$ ipython --no-banner

In [1]: import numpy as np

In [2]: import numpy.linalg as la

In [3]: np.set_printoptions(precision=1, suppress=True, linewidth=140, sign=" ")

In [4]: rnd = lambda a: np.round(a, 1) + 0

In [5]: A = np.load("w.npy")

In [6]: A
Out[6]: 
array([[ 10,   8,   4],
       [ 10,   8,   4],
       [ 10,   8,   4]])

In [7]: u = np.array([2, 0])

In [8]: np.convolve(A[0], u)
Out[8]: array([ 20,  16,   8,   0])

In [9]: np.correlate(A[0], A[2], "full")
Out[9]: array([  40,  112,  180,  112,   40])

In [10]: np.polyval(u, A[0])
Out[10]: array([ 20,  16,   8])

In [11]: np.allclose(A @ A.T, A.T @ A)
Out[11]: False

In [12]: np.allclose(A, A.T)
Out[12]: False

In [13]: (A - A.T) / 2
Out[13]: 
array([[ 0., -1., -3.],
       [ 1.,  0., -2.],
       [ 3.,  2.,  0.]])

In [14]: np.trace(A)
Out[14]: np.int64(22)

In [15]: la.matrix_power(A, 2)
Out[15]: 
array([[ 220,  176,   88],
       [ 220,  176,   88],
       [ 220,  176,   88]])

In [16]: (A + A.T) / 2
Out[16]: 
array([[ 10.,   9.,   7.],
       [  9.,   8.,   6.],
       [  7.,   6.,   4.]])

In [17]: A @ A
Out[17]: 
array([[ 220,  176,   88],
       [ 220,  176,   88],
       [ 220,  176,   88]])

In [18]: rnd(np.abs(la.eigvals(A)).max())
Out[18]: np.float64(22.0)

In [19]: rnd(la.det(A))
Out[19]: np.float64(0.0)

In [20]: rnd(la.norm(A, axis=0))
Out[20]: array([ 17.3,  13.9,   6.9])

In [21]: rnd(la.norm(A, axis=1))
Out[21]: array([ 13.4,  13.4,  13.4])

In [22]: la.norm(A, axis=1).argmax()
Out[22]: np.int64(0)

In [23]: rnd(la.norm(A[2] - A[1]))
Out[23]: np.float64(0.0)

In [24]: rnd(np.trace(la.pinv(A) @ A))
Out[24]: np.float64(1.0)

In [25]: np.unique(A.round(6), axis=0).shape
Out[25]: (1, 3)

In [26]: rng = np.random.default_rng(890)

In [27]: labels = rng.permutation(3)

In [28]: labels
Out[28]: array([ 0,  1,  2])

In [29]: out = A[labels][:, labels]

In [30]: np.trace(out)
Out[30]: np.int64(22)

In [31]: out
Out[31]: 
array([[ 10,   8,   4],
       [ 10,   8,   4],
       [ 10,   8,   4]])

In [32]: np.diag(out)
Out[32]: array([ 10,   8,   4])

In [33]: M = np.loadtxt("sample14.csv", delimiter=",")

In [34]: M
Out[34]: 
array([[ 2.,  2.,  1.,  0.],
       [ 0.,  2.,  2.,  7.],
       [ 0.,  2.,  2.,  3.],
       [ 0.,  0.,  0.,  0.]])

In [35]: rk = la.matrix_rank(M)

In [36]: rk
Out[36]: np.int64(3)

In [37]: ns = la.svd(M)[2][rk:].T

In [38]: rnd(ns @ ns.T)
Out[38]: 
array([[ 0.1, -0.2,  0.2,  0. ],
       [-0.2,  0.4, -0.4,  0. ],
       [ 0.2, -0.4,  0.4,  0. ],
       [ 0. ,  0. ,  0. ,  0. ]])

In [39]: [int(la.matrix_rank(M[:i])) for i in range(1, len(M) + 1)]
Out[39]: [1, 2, 3, 3]

In [40]: la.matrix_rank(M.T @ M), la.matrix_rank(M @ M.T)
Out[40]: (np.int64(3), np.int64(3))

In [41]: [int(la.matrix_rank(M[:, :j + 1])) for j in range(4)]
Out[41]: [1, 2, 2, 3]

In [42]: U, s, Vh = la.svd(M)

In [43]: vecs = Vh[:(s > 1e-8).sum()]

In [44]: vec = M[1] + -3 * M[0] + rng.integers(2) * np.eye(4)[1]

In [45]: vec
Out[45]: array([-6., -4., -1.,  7.])

In [46]: rnd(np.diag(vecs.T @ vecs))
Out[46]: array([ 0.9,  0.6,  0.6,  1. ])

In [47]: la.matrix_rank(np.vstack([M, vec]))
Out[47]: np.int64(3)

In [48]: rnd(la.det(M))
Out[48]: np.float64(0.0)

In [49]: rnd(la.matrix_power(M, 3))
Out[49]: 
array([[  8.,  44.,  40.,  94.],
       [  0.,  32.,  32.,  80.],
       [  0.,  32.,  32.,  80.],
       [  0.,   0.,   0.,   0.]])

In [50]: np.trace(M)
Out[50]: np.float64(6.0)

In [51]: rnd(np.sort(np.abs(la.eigvals(M))))
Out[51]: array([ 0.,  0.,  2.,  4.])

In [52]: M @ M
Out[52]: 
array([[  4.,  10.,   8.,  17.],
       [  0.,   8.,   8.,  20.],
       [  0.,   8.,   8.,  20.],
       [  0.,   0.,   0.,   0.]])

In [53]: rnd(np.abs(la.eigvals(M)).max())
Out[53]: np.float64(4.0)

In [54]: F = np.load("out8.npy")

In [55]: F
Out[55]: 
array([[ 1,  1,  1,  1, -1, -1, -1, -1],
       [ 1, -1, -1,  1,  1, -1, -1,  1],
       [ 1, -1, -1,  1, -1,  1,  1, -1],
       [ 1,  1, -1, -1,  1,  1, -1, -1]])

In [56]: w1 = np.array([[2, -1, -3, -1, -1],
    ...:     [2, -3, 2, 1, 3],
    ...:     [-1, -2, 3, 1, -3],
    ...:     [3, 1, -1, -2, -1],
    ...:     [-3, 1, -3, 1, 0],
    ...:     [3, 3, 1, -1, 1],
    ...:     [3, 1, 1, 2, -2],
    ...:     [-1, -3, 0, 2, 1]])

In [57]: c = np.array([-2, -2, -1, -1, -1])

In [58]: hid = np.maximum(F @ w1 + c, 0)

In [59]: la.matrix_rank(hid)
Out[59]: np.int64(3)

In [60]: hid
Out[60]: 
array([[  2,   0,   1,   0,   0],
       [  0,   0,   0,   0,   0],
       [ 12,   9,   0,   0,   0],
       [  0,   1,   0,   0,   7]])

In [61]: (hid > 0).astype(int)
Out[61]: 
array([[ 1,  0,  1,  0,  0],
       [ 0,  0,  0,  0,  0],
       [ 1,  1,  0,  0,  0],
       [ 0,  1,  0,  0,  1]])

In [62]: basis = np.array([[0, -6], [2, 4], [-5, 9], [5, 1], [8, 0]])

In [63]: hid @ basis
Out[63]: 
array([[ -5,  -3],
       [  0,   0],
       [ 18, -36],
       [ 58,   4]])

In [64]: w1 @ basis
Out[64]: 
array([[  0, -44],
       [ 13,  -5],
       [-38,  26],
       [-11, -25],
       [ 22,  -4],
       [  4,   2],
       [ -9,  -3],
       [ 12,  -4]])

In [65]: rnd(la.norm(F) ** 2 / la.norm(F, 2) ** 2)
Out[65]: np.float64(4.0)

In [66]: rnd(la.norm(F, "nuc"))
Out[66]: np.float64(11.3)

In [67]: rnd(la.norm(F, 1)), rnd(la.norm(F, np.inf))
Out[67]: (np.float64(4.0), np.float64(8.0))

In [68]: rnd(la.norm(F, 2))
Out[68]: np.float64(2.8)

In [69]: ang = np.radians(155)

In [70]: R = np.eye(8)

In [71]: R[2, 2] = R[6, 6] = np.cos(ang)

In [72]: R[2, 6], R[6, 2] = -np.sin(ang), np.sin(ang)

In [73]: rnd(R)
Out[73]: 
array([[ 1. ,  0. ,  0. ,  0. ,  0. ,  0. ,  0. ,  0. ],
       [ 0. ,  1. ,  0. ,  0. ,  0. ,  0. ,  0. ,  0. ],
       [ 0. ,  0. , -0.9,  0. ,  0. ,  0. , -0.4,  0. ],
       [ 0. ,  0. ,  0. ,  1. ,  0. ,  0. ,  0. ,  0. ],
       [ 0. ,  0. ,  0. ,  0. ,  1. ,  0. ,  0. ,  0. ],
       [ 0. ,  0. ,  0. ,  0. ,  0. ,  1. ,  0. ,  0. ],
       [ 0. ,  0. ,  0.4,  0. ,  0. ,  0. , -0.9,  0. ],
       [ 0. ,  0. ,  0. ,  0. ,  0. ,  0. ,  0. ,  1. ]])

In [74]: out = F @ R.T

In [75]: np.allclose(la.norm(F, axis=1), la.norm(out, axis=1))
Out[75]: True

In [76]: rnd(la.det(R)), rnd(np.trace(R))
Out[76]: (np.float64(1.0), np.float64(4.2))

In [77]: rnd(la.svd(F, compute_uv=False)), rnd(la.svd(out, compute_uv=False))
Out[77]: (array([ 2.8,  2.8,  2.8,  2.8]), array([ 2.8,  2.8,  2.8,  2.8]))

In [78]: np.allclose(F @ F.T, out @ out.T)
Out[78]: True

In [79]: feats = np.loadtxt("data.csv", delimiter=",")

In [80]: feats
Out[80]: 
array([[  1.,  -3.,   9., -27.],
       [  1.,  -2.,   4.,  -8.],
       [  1.,  -1.,   1.,  -1.],
       [  1.,   0.,   0.,   0.]])

In [81]: # row 0 is much longer than the rest

In [82]: out = la.inv(feats)

In [83]: rnd(la.det(feats) * out)
Out[83]: 
array([[  0.,   0.,   0.,  12.],
       [ -4.,  18., -36.,  22.],
       [ -6.,  24., -30.,  12.],
       [ -2.,   6.,  -6.,   2.]])

In [84]: rnd(la.det(feats) * la.det(out))
Out[84]: np.float64(1.0)

In [85]: (np.abs(out) > 1e-9).astype(int)
Out[85]: 
array([[ 0,  0,  0,  1],
       [ 1,  1,  1,  1],
       [ 1,  1,  1,  1],
       [ 1,  1,  1,  1]])

In [86]: rnd(out)
Out[86]: 
array([[ 0. ,  0. ,  0. ,  1. ],
       [-0.3,  1.5, -3. ,  1.8],
       [-0.5,  2. , -2.5,  1. ],
       [-0.2,  0.5, -0.5,  0.2]])

In [87]: np.allclose(out, feats.T)
Out[87]: False

In [88]: rnd(feats @ out)
Out[88]: 
array([[ 1.,  0.,  0.,  0.],
       [ 0.,  1.,  0.,  0.],
       [ 0.,  0.,  1.,  0.],
       [ 0.,  0.,  0.,  1.]])

In [89]: rnd(la.inv(out))
Out[89]: 
array([[  1.,  -3.,   9., -27.],
       [  1.,  -2.,   4.,  -8.],
       [  1.,  -1.,   1.,  -1.],
       [  1.,   0.,   0.,   0.]])

In [90]: ang = np.radians(60)

In [91]: R = np.eye(4)

In [92]: R[1, 1] = R[0, 0] = np.cos(ang)

In [93]: R[1, 0], R[0, 1] = -np.sin(ang), np.sin(ang)

In [94]: rnd(R)
Out[94]: 
array([[ 0.5,  0.9,  0. ,  0. ],
       [-0.9,  0.5,  0. ,  0. ],
       [ 0. ,  0. ,  1. ,  0. ],
       [ 0. ,  0. ,  0. ,  1. ]])

In [95]: out = feats @ R.T

In [96]: rnd(out)
Out[96]: 
array([[ -2.1,  -2.4,   9. , -27. ],
       [ -1.2,  -1.9,   4. ,  -8. ],
       [ -0.4,  -1.4,   1. ,  -1. ],
       [  0.5,  -0.9,   0. ,   0. ]])

In [97]: rnd(la.svd(feats, compute_uv=False)), rnd(la.svd(out, compute_uv=False))
Out[97]: (array([ 30.1,   2.2,   0.9,   0.2]), array([ 30.1,   2.2,   0.9,   0.2]))

In [98]: np.allclose(feats @ feats.T, out @ out.T)
Out[98]: True

In [99]: round(np.log10(la.cond(feats)))
Out[99]: 2

In [100]: [round(float(x), 1) for x in la.svd(feats, compute_uv=False)[:3]]
Out[100]: [30.1, 2.2, 0.9]

In [101]: la.matrix_rank(feats, rtol=0.1)
Out[101]: np.int64(1)

In [102]: rnd(np.abs(la.svd(feats)[2][-1]))
Out[102]: array([ 0.1,  0.7,  0.7,  0.1])

In [103]: rnd(la.norm(feats, 2) / la.norm(feats))
Out[103]: np.float64(1.0)

In [104]: np.argsort(-la.norm(feats, axis=0).round(6), kind="stable")[:3]
Out[104]: array([ 3,  2,  1])

In [105]: Q, R = la.qr(feats)

In [106]: rnd(Q)
Out[106]: 
array([[-0.5, -0.7,  0.5, -0.2],
       [-0.5, -0.2, -0.5,  0.7],
       [-0.5,  0.2, -0.5, -0.7],
       [-0.5,  0.7,  0.5,  0.2]])

In [107]: abs(R[0, 0]), rnd(la.norm(feats[:, 0]))
Out[107]: (np.float64(2.0), np.float64(2.0))

In [108]: rnd(Q.T @ Q)
Out[108]: 
array([[ 1.,  0.,  0.,  0.],
       [ 0.,  1.,  0.,  0.],
       [ 0.,  0.,  1.,  0.],
       [ 0.,  0.,  0.,  1.]])

In [109]: Q.shape, R.shape
Out[109]: ((4, 4), (4, 4))

In [110]: rnd(np.sort(np.abs(la.eigvals(Q))))
Out[110]: array([ 1.,  1.,  1.,  1.])

In [111]: rnd(la.det(Q))
Out[111]: np.float64(-1.0)

In [112]: rnd((Q + Q.T) / 2)
Out[112]: 
array([[-0.5, -0.6,  0. , -0.4],
       [-0.6, -0.2, -0.1,  0.7],
       [ 0. , -0.1, -0.5, -0.1],
       [-0.4,  0.7, -0.1,  0.2]])

In [113]: arr = np.load("block14.npy")

In [114]: arr
Out[114]: 
array([[ 0.3,  0.7],
       [ 0.1,  0.9]])

In [115]: arr @ np.ones(2)
Out[115]: array([ 1.,  1.])

In [116]: arr.sum(axis=1)
Out[116]: array([ 1.,  1.])

In [117]: rnd(np.sort(np.abs(la.eigvals(arr)))[::-1])
Out[117]: array([ 1. ,  0.2])

In [118]: rnd(la.matrix_power(arr, 2))
Out[118]: 
array([[ 0.2,  0.8],
       [ 0.1,  0.9]])

In [119]: pr = np.eye(2)[0]

In [120]: for _ in range(7):
     ...:     pr = pr @ arr
     ...:     print(pr.round(1))
     ...: 
[ 0.3  0.7]
[ 0.2  0.8]
[ 0.1  0.9]
[ 0.1  0.9]
[ 0.1  0.9]
[ 0.1  0.9]
[ 0.1  0.9]

In [121]: vec = np.array([0, 3])

In [122]: h = np.maximum(arr @ vec, 0)

In [123]: np.maximum(arr @ (3 * vec), 0)
Out[123]: array([ 6.3,  8.1])

In [124]: arr * (h > 1e-9)[:, None]
Out[124]: 
array([[ 0.3,  0.7],
       [ 0.1,  0.9]])

In [125]: data = np.load("dump.npy")

In [126]: data
Out[126]: 
array([[-1,  1,  0,  0],
       [-1,  1,  0,  0],
       [-2,  1,  2, -1]])

In [127]: # looks like rank 2

In [128]: ang = np.radians(120)

In [129]: R = np.eye(4)

In [130]: R[2, 2] = R[0, 0] = np.cos(ang)

In [131]: R[2, 0], R[0, 2] = -np.sin(ang), np.sin(ang)

In [132]: rnd(R)
Out[132]: 
array([[-0.5,  0. ,  0.9,  0. ],
       [ 0. ,  1. ,  0. ,  0. ],
       [-0.9,  0. , -0.5,  0. ],
       [ 0. ,  0. ,  0. ,  1. ]])

In [133]: out = data @ R.T

In [134]: rnd(np.abs(out - data).max(axis=0))
Out[134]: array([ 4.7,  0. ,  1.3,  0. ])

In [135]: np.allclose(la.norm(data, axis=1), la.norm(out, axis=1))
Out[135]: True

In [136]: np.argsort(-la.norm(data, axis=0).round(6), kind="stable")[:3]
Out[136]: array([ 0,  2,  1])

In [137]: la.cond(data) > 100
Out[137]: np.True_

In [138]: out = np.array([[-1, -1], [0, -2]])

In [139]: basis = np.kron(out, data)

In [140]: rnd(la.norm(basis, 2)), rnd(la.norm(out, 2) * la.norm(data, 2))
Out[140]: (np.float64(8.0), np.float64(8.0))

In [141]: la.matrix_rank(basis)
Out[141]: np.int64(4)

In [142]: basis.shape
Out[142]: (6, 8)
